% python3 -q
>>> import numpy as np
>>> np.set_printoptions(precision=2, suppress=True, linewidth=200)
>>> rnd = lambda a: np.round(a, 2) + 0
>>> X = np.loadtxt("layer18.csv", delimiter=",")
>>> X
array([[ -0.32,  -0.67,  -0.09],
       [ -1.23,  -2.48,  -0.28],
       [ -3.85,  -7.74,  -0.97],
       [  2.28,   4.6 ,   0.57],
       [ -1.09,  -2.14,  -0.25],
       [  0.86,   1.6 ,   0.23],
       [  0.42,   0.86,   0.14],
       [ -6.11, -12.26,  -1.54],
       [ -5.5 , -10.97,  -1.35],
       [ -0.25,  -0.51,  -0.04],
       [  4.5 ,   8.97,   1.12],
       [  6.36,  12.69,   1.56],
       [  1.68,   3.41,   0.43],
       [ -1.25,  -2.49,  -0.31],
       [ -3.19,  -6.39,  -0.81],
       [  4.96,   9.93,   1.26],
       [  2.82,   5.61,   0.72],
       [  5.43,  10.83,   1.35]])
>>> Xs = X - X.mean(axis=0)
>>> U, sv, VT = np.linalg.svd(Xs, full_matrices=False)
>>> (np.sign(U[:, 0]) == np.sign(U[0, 0])).astype(int)
array([1, 1, 1, 0, 1, 0, 0, 1, 1, 1, 0, 0, 0, 1, 1, 0, 0, 0])
>>> np.abs(U[:, 0]).argmax()
np.int64(7)
>>> np.searchsorted(np.cumsum(sv ** 2) / (sv ** 2).sum(), 0.9) + 1
np.int64(1)
>>> rnd((sv ** 2).sum() ** 2 / (sv ** 4).sum())
np.float64(1.0)
>>> rnd(sv ** 2 / (sv ** 2).sum())
array([1., 0., 0.])
>>> rnd(sv)
array([33.84,  0.08,  0.07])
>>> U, sv, VT = np.linalg.svd(X)
>>> rnd(sv)
array([34.01,  0.08,  0.07])
>>> out = U[:, :1] @ np.diag(sv[:1]) @ VT[:1]
>>> rnd(np.linalg.norm(X - out) / np.linalg.norm(X))
np.float64(0.0)
>>> M = np.load("sample4.npy")
>>> M
array([[0, 1, 0, 0, 1, 0, 0, 0, 0, 0, 0, 1],
       [1, 0, 0, 0, 0, 0, 0, 0, 1, 0, 0, 1],
       [0, 0, 0, 1, 0, 0, 0, 0, 1, 0, 0, 0],
       [0, 0, 1, 0, 0, 0, 0, 0, 0, 0, 0, 0],
       [1, 0, 0, 0, 0, 1, 0, 1, 1, 0, 0, 0],
       [0, 0, 0, 0, 1, 0, 1, 0, 0, 0, 0, 0],
       [0, 0, 0, 0, 0, 1, 0, 0, 0, 0, 1, 0],
       [0, 0, 0, 0, 1, 0, 0, 0, 0, 0, 0, 1],
       [0, 1, 1, 0, 1, 0, 0, 0, 0, 0, 0, 0],
       [0, 0, 0, 0, 0, 0, 0, 0, 0, 0, 1, 0],
       [0, 0, 0, 0, 0, 0, 1, 0, 0, 1, 0, 1],
       [1, 1, 0, 0, 0, 0, 0, 1, 0, 0, 1, 0]])
>>> # equal to its transpose
>>> T = np.stack([M, 5 * M, M[::-1]])
>>> T.sum(axis=0)
array([[1, 7, 0, 0, 6, 0, 0, 1, 0, 0, 1, 6],
       [6, 0, 0, 0, 0, 0, 1, 0, 6, 1, 0, 7],
       [0, 0, 0, 6, 0, 0, 0, 0, 6, 0, 1, 0],
       [0, 1, 7, 0, 1, 0, 0, 0, 0, 0, 0, 0],
       [6, 0, 0, 0, 1, 6, 0, 6, 6, 0, 0, 1],
       [0, 0, 0, 0, 6, 1, 6, 0, 0, 0, 1, 0],
       [0, 0, 0, 0, 1, 6, 1, 0, 0, 0, 6, 0],
       [1, 0, 0, 0, 6, 1, 0, 1, 1, 0, 0, 6],
       [0, 6, 7, 0, 6, 0, 0, 0, 0, 0, 0, 0],
       [0, 0, 0, 1, 0, 0, 0, 0, 1, 0, 6, 0],
       [1, 0, 0, 0, 0, 0, 6, 0, 1, 6, 0, 7],
       [6, 7, 0, 0, 1, 0, 0, 6, 0, 0, 6, 1]])
>>> F = np.load("run1.npy")
>>> F
array([[  0,   0,  29,   1,   0,   0,   3,   0,  72,   0,   0],
       [  0,   0,   0,  50,   0,  72,  12,  41,  36,   0,   0],
       [  0,   0,   0,  17,   0,  71,   0,  37,  72,   0,   0],
       [ 27,   0,   0,  29,   0,   0,  33,   0,  23,   7,   0],
       [  0,   0,   0,  19,   0,  53,   0,  29,  57,   0,   0],
       [  0,   0,  15,  26,   0,   1,  42,   0,  13,   0,   0],
       [  0,   0,   0,  11,   0,  14,   0,   2,  46,   0,   0],
       [  0,   0,  38,   1,   0,   0,   0,   0,  88,   0,   0],
       [  0,   0,   0,  40,   0,  48,  45,  32,   0,   0,   0],
       [  0,   0,  24,  11,   0,  28,  12,  13,  27,   0,   0],
       [  0,   0,  32,  34,   0,   0,  51,   0,  70,   0,   0],
       [  0,   0,   1,  11,   0,  87,   0,  48,  71,   0,   0],
       [  0,   0,  29,   0,   0,  20,   0,   0,  95,   0,   0],
       [  0,   0,   0,  19,   0,  48,   0,  31,  19,   0,   0],
       [  0,   0,  32,  25,   0,   3,  42,   0,  34,   0,   0],
       [  0,   0,  16,  12,   0,  34,  21,  24,   0,   0,  13],
       [  0,   0,  39,   0,   0,  39,   0,  10,  91,   0,   0],
       [  1,   0,  12,  32,   0,   0,  45,   0,  41,   0,   0],
       [ 27,   0,   0,  51,   0,   0,  72,   0,  13,   0,   0],
       [  0,   0,   0,  19,   0,  15,   3,   6,  27,   0,   0],
       [  0,   0,   0,  48,   0,  57,  21,  24,  59,   0,   0],
       [  5,   0,   8,  20,   0,   0,  21,   0,  56,   9,   0],
       [  0,   0,   2,  14,   0,  45,   0,  16,  82,   0,   0],
       [  0,   0,  28,   5,   0,  47,   0,  19,  69,   0,   0],
       [  0,   0,   5,  18,   0,   0,   0,   0,  90,   1,   0],
       [  0,   0,  42,   3,   0,   0,  18,   0,  82,   2,   0],
       [  0,   0,  33,   0,   0,   0,   0,   0, 100,   0,   0],
       [  0,   0,   0,   7,   0,  44,   0,  19,  75,   0,   0]])
>>> w1 = np.array([[-3, -1],
...     [2, -2],
...     [0, 2],
...     [3, 3],
...     [1, 0],
...     [3, 0],
...     [3, 3],
...     [-1, 3],
...     [-1, 0],
...     [-2, 0],
...     [-2, 3]])
>>> b = np.array([0, -1])
>>> H = np.maximum(F @ w1 + b, 0)
>>> rnd((H > 0).mean(axis=0))
array([0.79, 1.  ])
>>> np.linalg.matrix_rank(H)
np.int64(2)
>>> C = np.array([[0, 0], [1, 2]])
>>> H @ C
array([[ 69, 138],
       [308, 616],
       [161, 322],
       [158, 316],
       [143, 286],
       [233, 466],
       [ 38,  76],
       [ 78, 156],
       [350, 700],
       [155, 310],
       [318, 636],
       [178, 356],
       [ 57, 114],
       [149, 298],
       [264, 528],
       [241, 482],
       [107, 214],
       [253, 506],
       [341, 682],
       [ 83, 166],
       [278, 556],
       [133, 266],
       [ 93, 186],
       [127, 254],
       [ 63, 126],
       [146, 292],
       [ 65, 130],
       [ 77, 154]])
>>> w1 @ C
array([[-1, -2],
       [-2, -4],
       [ 2,  4],
       [ 3,  6],
       [ 0,  0],
       [ 0,  0],
       [ 3,  6],
       [ 3,  6],
       [ 0,  0],
       [ 0,  0],
       [ 3,  6]])
>>> rnd(np.trace(np.linalg.pinv(F) @ F))
np.float64(9.0)
>>> np.allclose(F[:-1].T @ np.linalg.lstsq(F[:-1].T, F[-1])[0], F[-1])
True
>>> np.argsort(-np.linalg.norm(F, axis=0).round(6), kind="stable")[:3]
array([8, 5, 6])
>>> np.linalg.matrix_rank(F, rtol=0.1)
np.int64(4)
>>> J = np.load("mat.npy")
>>> J
array([[ 0,  0,  8],
       [ 0,  0,  8],
       [22, 18,  0],
       [ 0,  0,  2],
       [33, 26,  0],
       [ 0,  0, 51],
       [24, 19,  0],
       [ 2,  3,  0],
       [ 0,  0,  0],
       [27, 23,  0],
       [ 8,  6,  4],
       [26, 20,  6],
       [42, 33,  0],
       [ 0,  0, 21],
       [36, 30,  0],
       [52, 43,  0],
       [ 0,  0, 18],
       [ 0,  0,  0],
       [11, 10,  0],
       [ 0,  0, 37],
       [63, 51,  0],
       [19, 14, 15],
       [45, 37,  0],
       [33, 26,  0],
       [58, 46,  0],
       [ 0,  0,  0],
       [ 0,  0,  9],
       [21, 15, 25],
       [ 0,  0,  2],
       [ 0,  0,  0],
       [42, 33,  0],
       [19, 14, 15],
       [42, 33,  0],
       [ 0,  0, 18],
       [ 0,  0, 40],
       [36, 30,  0],
       [ 0,  0,  0],
       [ 0,  0,  0],
       [17, 13,  5],
       [36, 30,  0],
       [ 0,  0,  8],
       [ 0,  0,  0],
       [ 0,  0,  0],
       [63, 51,  0],
       [ 0,  0, 34],
       [ 0,  0, 19],
       [ 0,  0, 30],
       [ 9,  9,  0],
       [79, 64,  0]])
>>> # row 1 repeats row 0
>>> G = J.T @ J
>>> (J @ J.T).shape
(49, 49)
>>> G
array([[37817, 30471,  1368],
       [30471, 24577,  1004],
       [ 1368,  1004, 10509]])
>>> np.linalg.matrix_rank(G)
np.int64(3)
>>> w, evecs = np.linalg.eigh(G)
>>> x = np.array([4, 1, 3])
>>> np.abs(G).sum(axis=1).max(), rnd(np.abs(w).max())
(np.int64(69656), np.float64(62434.17))
>>> rnd(x @ G @ x / (x @ x)), rnd(w[0]), rnd(w[-1])
(np.float64(38725.15), np.float64(14.61), np.float64(62434.17))
>>> rnd(evecs * np.maximum(w, 0) @ evecs.T)
array([[37817., 30471.,  1368.],
       [30471., 24577.,  1004.],
       [ 1368.,  1004., 10509.]])
>>> rnd(np.linalg.eigvalsh(G[1:, 1:]))
array([10437.71, 24648.29])
>>> Xs = J - J.mean(axis=0)
>>> evecs = np.linalg.svd(Xs)[2][:2]
>>> out = Xs - Xs @ evecs.T @ evecs
>>> rnd(out.std(axis=0))
array([0.34, 0.42, 0.01])
>>> rnd(np.cov(Xs @ evecs.T, rowvar=False))
array([[805.97,   0.  ],
       [  0.  , 128.08]])
>>> np.linalg.norm(out, axis=1).round(6).argmax()
np.int64(27)
>>> rnd(np.linalg.norm(out) / np.linalg.norm(Xs))
np.float64(0.02)
>>> ang = np.radians(90)
>>> r_ = np.eye(3)
>>> r_[0, 0] = r_[2, 2] = np.cos(ang)
>>> r_[0, 2], r_[2, 0] = -np.sin(ang), np.sin(ang)
>>> rnd(r_)
array([[ 0.,  0., -1.],
       [ 0.,  1.,  0.],
       [ 1.,  0.,  0.]])
>>> out = J @ r_.T
>>> np.abs(out - J).max(axis=0)
array([79.,  0., 79.])
>>> A = np.loadtxt("x.csv", delimiter=",")
>>> rnd(A)
array([[-0.67, -0.32,  0.88, -0.15, -0.7 , -0.14, -0.1 ,  0.2 , -0.65],
       [-0.32,  0.43,  0.78, -0.2 ,  0.29, -0.67, -0.1 , -0.31,  0.33],
       [ 0.88,  0.78, -0.8 , -0.11, -0.29,  1.17,  0.  , -0.79,  1.26],
       [-0.15, -0.2 , -0.11,  0.82, -0.22, -0.08, -0.14, -0.55,  0.17],
       [-0.7 ,  0.29, -0.29, -0.22,  0.24,  0.15,  0.32, -0.61,  0.7 ],
       [-0.14, -0.67,  1.17, -0.08,  0.15, -0.67,  0.51, -0.67, -0.13],
       [-0.1 , -0.1 ,  0.  , -0.14,  0.32,  0.51,  0.74, -0.62,  0.65],
       [ 0.2 , -0.31, -0.79, -0.55, -0.61, -0.67, -0.62,  2.02,  0.88],
       [-0.65,  0.33,  1.26,  0.17,  0.7 , -0.13,  0.65,  0.88,  1.9 ]])
>>> # looks like rank 8
>>> [round(float(x), 2) for x in np.linalg.svd(A, compute_uv=False)[:3]]
[3.0, 3.0, 3.0]
>>> np.linalg.matrix_rank(A, rtol=0.1)
np.int64(8)
>>> rnd(np.linalg.norm(A, 2) / np.linalg.norm(A))
np.float64(0.53)
>>> np.argsort(-np.linalg.norm(A, axis=0).round(6), kind="stable")[:3]
array([8, 7, 2])
>>> mat = np.loadtxt("out11.csv", delimiter=",")
>>> mat
array([[-12.,  -2., -10., -10.,  10.,  -7.,  -1.,   1.,  -2.,   7.,  -7.,   1.,  11.,   6.],
       [ -2.,  -8.,   1.,  -4.,  -2.,  -3.,   0.,  16., -12.,  -5., -11.,  -1.,  16.,  -1.],
       [-10.,   1.,   0.,   0.,   2.,   7.,  -8.,   7.,   2.,   0.,   1.,   2.,   9., -16.],
       [-10.,  -4.,   0., -18.,  10.,  11.,  -2.,   7.,  -3.,  -1.,  -2.,   2.,  -5.,  -2.],
       [ 10.,  -2.,   2.,  10.,  -4.,  -2.,   7.,   7.,   0.,   1.,   6., -13.,  -1.,   5.],
       [ -7.,  -3.,   7.,  11.,  -2.,  -4.,   5.,  -8.,  13., -15.,  -7.,   3., -14.,  -3.],
       [ -1.,   0.,  -8.,  -2.,   7.,   5.,   0.,  -5.,  -8.,   0.,  12.,  -1.,   8., -10.],
       [  1.,  16.,   7.,   7.,   7.,  -8.,  -5.,  18., -17.,   9., -11.,  -5.,   0.,  11.],
       [ -2., -12.,   2.,  -3.,   0.,  13.,  -8., -17.,   6.,  -1.,  -4.,  15.,   1.,  -6.],
       [  7.,  -5.,   0.,  -1.,   1., -15.,   0.,   9.,  -1.,  12.,   1.,  -3.,   1.,   3.],
       [ -7., -11.,   1.,  -2.,   6.,  -7.,  12., -11.,  -4.,   1.,  -6.,   0.,  -7.,   2.],
       [  1.,  -1.,   2.,   2., -13.,   3.,  -1.,  -5.,  15.,  -3.,   0., -18.,  -1.,  -5.],
       [ 11.,  16.,   9.,  -5.,  -1., -14.,   8.,   0.,   1.,   1.,  -7.,  -1., -16., -10.],
       [  6.,  -1., -16.,  -2.,   5.,  -3., -10.,  11.,  -6.,   3.,   2.,  -5., -10.,  12.]])
>>> # symmetric
>>> out = mat / np.linalg.norm(mat, axis=1, keepdims=True)
>>> G = out @ out.T
>>> rnd(np.linalg.norm(out, axis=1))
array([1., 1., 1., 1., 1., 1., 1., 1., 1., 1., 1., 1., 1., 1.])
>>> rnd(G[2])
array([ 0.14,  0.3 ,  1.  ,  0.35, -0.41, -0.15,  0.43, -0.11,  0.24, -0.28, -0.42,  0.03, -0.3 , -0.3 ])
>>> (G - 2 * np.eye(14)).round(6).argmax(axis=1)
array([ 1,  0,  6,  0,  9, 10,  2,  9,  5,  4,  5,  4,  5,  9])
>>> w, evecs = np.linalg.eigh(mat)
>>> x = np.array([2, -5, -1, -2, -2, 1, -5, -4, 0, 1, -5, 0, -3, 2])
>>> rnd(x @ mat @ x / (x @ x)), rnd(w[0]), rnd(w[-1])
(np.float64(8.47), np.float64(-49.96), np.float64(56.59))
>>> (np.sign(evecs[:, -1].round(6)) == np.sign(evecs[0, -1].round(6))).astype(int)
array([1, 1, 0, 0, 1, 0, 0, 1, 0, 1, 0, 0, 1, 1])
>>> w, evecs = np.linalg.eigh(mat)
>>> rnd(np.linalg.svd(mat, compute_uv=False))
array([56.59, 49.96, 36.4 , 32.06, 29.35, 25.65, 24.3 , 20.45, 19.61, 16.31, 13.66, 11.47,  4.29,  3.31])
>>> np.unique(w.round(6) + 0, return_counts=True)[1]
array([1, 1, 1, 1, 1, 1, 1, 1, 1, 1, 1, 1, 1, 1])
>>> rnd(w.sum()), np.trace(mat)
(np.float64(-38.0), np.float64(-38.0))
>>> np.abs(evecs[:, -1]).round(6).argmax()
np.int64(7)
>>> (w > 1e-8).sum(), (w < -1e-8).sum()
(np.int64(6), np.int64(8))
>>> rnd(w)
array([-49.96, -36.4 , -29.35, -24.3 , -19.61, -16.31, -11.47,  -3.31,   4.29,  13.66,  20.45,  25.65,  32.06,  56.59])
>>> rnd(np.abs(evecs[:, -1]))
array([0.16, 0.25, 0.08, 0.01, 0.15, 0.33, 0.05, 0.59, 0.44, 0.27, 0.09, 0.2 , 0.09, 0.32])
>>> out = mat / np.sqrt((mat ** 2).mean(axis=1, keepdims=True))
>>> rnd(out[1])
array([-0.25, -1.  ,  0.12, -0.5 , -0.25, -0.37,  0.  ,  1.99, -1.5 , -0.62, -1.37, -0.12,  1.99, -0.12])
>>> x = np.array([-4, -3, 3, 4, -2, 0, 1, -2, 1, 3, -3, 3, 3, 0])
>>> h = np.maximum(mat @ x, 0)
>>> h
array([ 37.,  42.,  43.,   0.,   0.,  83.,   0.,   0., 127.,   0.,  74.,   0.,   0.,   0.])
>>> np.flatnonzero(h > 1e-9)
array([ 0,  1,  2,  5,  8, 10])
>>> mat.T @ h
array([-2311., -2954.,   581.,  -154.,   650.,   717.,   -94., -2627.,  1053., -1249., -2211.,  2235.,   -87., -1371.])
>>> rnd(np.tanh(mat @ x))
array([ 1.,  1.,  1., -1., -1.,  1., -1., -1.,  1., -1.,  1., -1., -1., -1.])
>>> feats = np.loadtxt("a.csv", delimiter=",")
>>> rnd(feats)
array([[ 0.98,  0.07, -0.02, -0.07, -0.07, -0.07,  0.02, -0.12,  0.02,  0.07,  0.07],
       [ 0.07,  0.78,  0.07,  0.22,  0.22,  0.22, -0.07,  0.36, -0.07, -0.22, -0.22],
       [-0.02,  0.07,  0.98, -0.07, -0.07, -0.07,  0.02, -0.12,  0.02,  0.07,  0.07],
       [-0.07,  0.22, -0.07,  0.78, -0.22, -0.22,  0.07, -0.36,  0.07,  0.22,  0.22],
       [-0.07,  0.22, -0.07, -0.22,  0.78, -0.22,  0.07, -0.36,  0.07,  0.22,  0.22],
       [-0.07,  0.22, -0.07, -0.22, -0.22,  0.78,  0.07, -0.36,  0.07,  0.22,  0.22],
       [ 0.02, -0.07,  0.02,  0.07,  0.07,  0.07,  0.98,  0.12, -0.02, -0.07, -0.07],
       [-0.12,  0.36, -0.12, -0.36, -0.36, -0.36,  0.12,  0.4 ,  0.12,  0.36,  0.36],
       [ 0.02, -0.07,  0.02,  0.07,  0.07,  0.07, -0.02,  0.12,  0.98, -0.07, -0.07],
       [ 0.07, -0.22,  0.07,  0.22,  0.22,  0.22, -0.07,  0.36, -0.07,  0.78, -0.22],
       [ 0.07, -0.22,  0.07,  0.22,  0.22,  0.22, -0.07,  0.36, -0.07, -0.22,  0.78]])
>>> # symmetric, so the eigenvalues are real
>>> w, evecs = np.linalg.eigh(feats)
>>> rnd(evecs @ np.diag(w) @ evecs.T)
array([[ 0.98,  0.07, -0.02, -0.07, -0.07, -0.07,  0.02, -0.12,  0.02,  0.07,  0.07],
       [ 0.07,  0.78,  0.07,  0.22,  0.22,  0.22, -0.07,  0.36, -0.07, -0.22, -0.22],
       [-0.02,  0.07,  0.98, -0.07, -0.07, -0.07,  0.02, -0.12,  0.02,  0.07,  0.07],
       [-0.07,  0.22, -0.07,  0.78, -0.22, -0.22,  0.07, -0.36,  0.07,  0.22,  0.22],
       [-0.07,  0.22, -0.07, -0.22,  0.78, -0.22,  0.07, -0.36,  0.07,  0.22,  0.22],
       [-0.07,  0.22, -0.07, -0.22, -0.22,  0.78,  0.07, -0.36,  0.07,  0.22,  0.22],
       [ 0.02, -0.07,  0.02,  0.07,  0.07,  0.07,  0.98,  0.12, -0.02, -0.07, -0.07],
       [-0.12,  0.36, -0.12, -0.36, -0.36, -0.36,  0.12,  0.4 ,  0.12,  0.36,  0.36],
       [ 0.02, -0.07,  0.02,  0.07,  0.07,  0.07, -0.02,  0.12,  0.98, -0.07, -0.07],
       [ 0.07, -0.22,  0.07,  0.22,  0.22,  0.22, -0.07,  0.36, -0.07,  0.78, -0.22],
       [ 0.07, -0.22,  0.07,  0.22,  0.22,  0.22, -0.07,  0.36, -0.07, -0.22,  0.78]])
>>> rnd(evecs.T @ feats @ evecs)
array([[-1.,  0.,  0.,  0.,  0.,  0.,  0.,  0.,  0.,  0.,  0.],
       [ 0.,  1.,  0.,  0.,  0.,  0.,  0.,  0.,  0.,  0.,  0.],
       [ 0.,  0.,  1.,  0.,  0.,  0.,  0.,  0.,  0.,  0.,  0.],
       [ 0.,  0.,  0.,  1.,  0.,  0.,  0.,  0.,  0.,  0.,  0.],
       [ 0.,  0.,  0.,  0.,  1.,  0.,  0.,  0.,  0.,  0.,  0.],
       [ 0.,  0.,  0.,  0.,  0.,  1.,  0.,  0.,  0.,  0.,  0.],
       [ 0.,  0.,  0.,  0.,  0.,  0.,  1.,  0.,  0.,  0.,  0.],
       [ 0.,  0.,  0.,  0.,  0.,  0.,  0.,  1.,  0.,  0.,  0.],
       [ 0.,  0.,  0.,  0.,  0.,  0.,  0.,  0.,  1.,  0.,  0.],
       [ 0.,  0.,  0.,  0.,  0.,  0.,  0.,  0.,  0.,  1.,  0.],
       [ 0.,  0.,  0.,  0.,  0.,  0.,  0.,  0.,  0.,  0.,  1.]])
>>> rnd(np.linalg.eigvalsh(feats @ feats))
array([1., 1., 1., 1., 1., 1., 1., 1., 1., 1., 1.])
>>> np.unique(w.round(6) + 0, return_counts=True)[1]
array([ 1, 10])
>>> (w > 1e-8).sum(), (w < -1e-8).sum()
(np.int64(10), np.int64(1))
>>> rnd(evecs.T @ evecs)
array([[1., 0., 0., 0., 0., 0., 0., 0., 0., 0., 0.],
       [0., 1., 0., 0., 0., 0., 0., 0., 0., 0., 0.],
       [0., 0., 1., 0., 0., 0., 0., 0., 0., 0., 0.],
       [0., 0., 0., 1., 0., 0., 0., 0., 0., 0., 0.],
       [0., 0., 0., 0., 1., 0., 0., 0., 0., 0., 0.],
       [0., 0., 0., 0., 0., 1., 0., 0., 0., 0., 0.],
       [0., 0., 0., 0., 0., 0., 1., 0., 0., 0., 0.],
       [0., 0., 0., 0., 0., 0., 0., 1., 0., 0., 0.],
       [0., 0., 0., 0., 0., 0., 0., 0., 1., 0., 0.],
       [0., 0., 0., 0., 0., 0., 0., 0., 0., 1., 0.],
       [0., 0., 0., 0., 0., 0., 0., 0., 0., 0., 1.]])
